$ ipython --no-banner

In [1]: import numpy as np

In [2]: np.set_printoptions(suppress=True, linewidth=100)

In [3]: A2 = np.array([[-3, -3], [-3, 1], [2, 3], [0, -1]])

In [4]: basis = np.array([[-2, 2, 3, 4, -2, 1, 1, -4], [-2, -5, -4, 4, 2, 0, 3, 0]])

In [5]: mat = A2 @ basis

In [6]: mat
Out[6]: 
array([[ 12,   9,   3, -24,   0,  -3, -12,  12],
       [  4, -11, -13,  -8,   8,  -3,   0,  12],
       [-10, -11,  -6,  20,   2,   2,  11,  -8],
       [  2,   5,   4,  -4,  -2,   0,  -3,   0]])

In [7]: np.linalg.lstsq(mat[:-1].T, mat[-1])[2]
Out[7]: np.int32(2)

In [8]: np.unique(mat.round(6), axis=0).shape
Out[8]: (4, 8)

In [9]: np.round(mat @ np.linalg.pinv(mat) @ mat, 4) + 0
Out[9]: 
array([[ 12.,   9.,   3., -24.,   0.,  -3., -12.,  12.],
       [  4., -11., -13.,  -8.,   8.,  -3.,   0.,  12.],
       [-10., -11.,  -6.,  20.,   2.,   2.,  11.,  -8.],
       [  2.,   5.,   4.,  -4.,  -2.,   0.,  -3.,   0.]])

In [10]: np.abs(np.diag(np.linalg.qr(mat)[1])) > 1e-9
Out[10]: array([ True,  True, False, False])

In [11]: cov = mat.T @ mat

In [12]: (mat @ mat.T).shape
Out[12]: (4, 4)

In [13]: print(cov)
[[ 264  184   52 -528    8  -68 -260  272]
 [ 184  348  256 -368 -120  -16 -244   64]
 [  52  256  230 -104 -124   18 -114  -72]
 [-528 -368 -104 1056  -16  136  520 -544]
 [   8 -120 -124  -16   72  -20   28   80]
 [ -68  -16   18  136  -20   22   58  -88]
 [-260 -244 -114  520   28   58  274 -232]
 [ 272   64  -72 -544   80  -88 -232  352]]

In [14]: np.diag(cov)
Out[14]: array([ 264,  348,  230, 1056,   72,   22,  274,  352])

In [15]: np.round(np.linalg.eigvalsh(cov)[::-1], 4) + 0
Out[15]: array([2024.1398,  593.8602,    0.    ,    0.    ,    0.    ,    0.    ,    0.    ,    0.    ])

In [16]: np.allclose(cov, cov.T)
Out[16]: True

In [17]: A2 = mat[0, 0] * mat[1:] - np.outer(mat[1:, 0], mat[0])

In [18]: A2
Out[18]: 
array([[   0, -168, -168,    0,   96,  -24,   48,   96],
       [   0,  -42,  -42,    0,   24,   -6,   12,   24],
       [   0,   42,   42,    0,  -24,    6,  -12,  -24]])

In [19]: np.round(mat[:, 0] / mat[0, 0], 4)
Out[19]: array([ 1.    ,  0.3333, -0.8333,  0.1667])

In [20]: print(np.flatnonzero(~A2.round(6).any(axis=1)))
[]
